>>> import numpy as np
>>> import numpy.linalg as la
>>> np.set_printoptions(precision=3, suppress=True, linewidth=140)
>>> tidy = lambda a: np.round(a, 3) + 0
>>> A = np.array([[6, 4, 0, 0], [8, -8, 0, 0], [0, 0, 6, 4], [0, 0, 8, -8]])
>>> A
array([[ 6,  4,  0,  0],
       [ 8, -8,  0,  0],
       [ 0,  0,  6,  4],
       [ 0,  0,  8, -8]])
>>> out = A ** -1
Traceback (most recent call last):
  File "<python-input-6>", line 1, in <module>
    out = A ** -1
          ~~^^~~~
ValueError: Integers to negative integer powers are not allowed.
>>> out = la.inv(A)
>>> np.allclose(out, A.T)
False
>>> (np.abs(out) > 1e-9).astype(int)
array([[1, 1, 0, 0],
       [1, 1, 0, 0],
       [0, 0, 1, 1],
       [0, 0, 1, 1]])
>>> tidy(out)
array([[ 0.1  ,  0.05 ,  0.   ,  0.   ],
       [ 0.1  , -0.075,  0.   ,  0.   ],
       [ 0.   ,  0.   ,  0.1  ,  0.05 ],
       [ 0.   ,  0.   ,  0.1  , -0.075]])
>>> tidy(la.det(A) * la.det(out))
np.float64(1.0)
>>> tidy(la.inv(out))
array([[ 6.,  4.,  0.,  0.],
       [ 8., -8.,  0.,  0.],
       [ 0.,  0.,  6.,  4.],
       [ 0.,  0.,  8., -8.]])
>>> tidy(la.slogdet(A)[0])
np.float64(1.0)
>>> theta = np.radians(30)
>>> Rm = np.eye(4)
>>> Rm[3, 3] = Rm[0, 0] = np.cos(theta)
>>> Rm[3, 0], Rm[0, 3] = -np.sin(theta), np.sin(theta)
>>> tidy(Rm)
array([[ 0.866,  0.   ,  0.   ,  0.5  ],
       [ 0.   ,  1.   ,  0.   ,  0.   ],
       [ 0.   ,  0.   ,  1.   ,  0.   ],
       [-0.5  ,  0.   ,  0.   ,  0.866]])
>>> out = A @ Rm.T
>>> tidy(np.abs(out - A).max(axis=0))
array([4., 0., 0., 4.])
>>> def softmax(z):
...     e = np.exp(z - z.max(axis=-1, keepdims=True))
...     return e / e.sum(axis=-1, keepdims=True)
... 
>>> print(tidy(softmax(Rm[0])))
[0.395 0.166 0.166 0.274]
>>> print(tidy(softmax(Rm).sum(axis=1)))
[1. 1. 1. 1.]
>>> tidy(softmax(10 * Rm[0]))
array([0.975, 0.   , 0.   , 0.025])
>>> S = Rm @ Rm.T / np.sqrt(4)
>>> tidy(softmax(S)[0] @ Rm)
array([0.2  , 0.215, 0.215, 0.364])
>>> tidy(softmax(S))
array([[0.355, 0.215, 0.215, 0.215],
       [0.215, 0.355, 0.215, 0.215],
       [0.215, 0.215, 0.355, 0.215],
       [0.215, 0.215, 0.215, 0.355]])
>>> m1 = np.array([[1, 3], [0, -2], [1, -3], [-2, -3], [-3, -3]])
>>> m1[:, 0] = 4 * m1[:, 1]
>>> print(m1)
[[ 12   3]
 [ -8  -2]
 [-12  -3]
 [-12  -3]
 [-12  -3]]
>>> left, sv, VT = la.svd(m1)
>>> np.argmax(sv[:-1] / (sv[1:] + 1e-6)) + 1
np.int64(1)
>>> out = left[:, :1] @ np.diag(sv[:1]) @ VT[:1]
>>> la.matrix_rank(out)
np.int64(1)
>>> W1 = np.array([[3, 1, -5, 4], [5, 3, -1, 3]])
>>> b = np.array([2, 1, 1, -2])
>>> act = np.maximum(m1 @ W1 + b, 0)
>>> (act > 0).astype(int)
array([[1, 1, 0, 1],
       [0, 0, 1, 0],
       [0, 0, 1, 0],
       [0, 0, 1, 0],
       [0, 0, 1, 0]])
>>> print(la.matrix_rank(act))
2
>>> basis = np.array([[-3, -1, 1], [-2, -4, -5], [3, 4, -3], [5, -4, 3]])
>>> act @ basis
array([[  72, -361,  108],
       [ 129,  172, -129],
       [ 192,  256, -192],
       [ 192,  256, -192],
       [ 192,  256, -192]])
>>> r = la.matrix_rank(m1)
>>> r
np.int64(1)
>>> N = la.svd(m1)[2][r:].T
>>> la.matrix_rank(m1.T @ m1), la.matrix_rank(m1 @ m1.T)
(np.int64(1), np.int64(1))
>>> [int(la.matrix_rank(m1[:i])) for i in range(1, len(m1) + 1)]
[1, 1, 1, 1, 1]
>>> [int(la.matrix_rank(np.delete(m1, i, axis=0))) for i in range(5)]
[1, 1, 1, 1, 1]
>>> tidy(m1 @ N)
array([[0.],
       [0.],
       [0.],
       [0.],
       [0.]])
>>> print(N.shape)
(2, 1)
>>> print(tidy(N[:, 0] / N[np.abs(N[:, 0]).round(6).argmax(), 0]))
[-0.25  1.  ]
>>> [int(la.matrix_rank(m1[:, :j + 1])) for j in range(2)]
[1, 1]
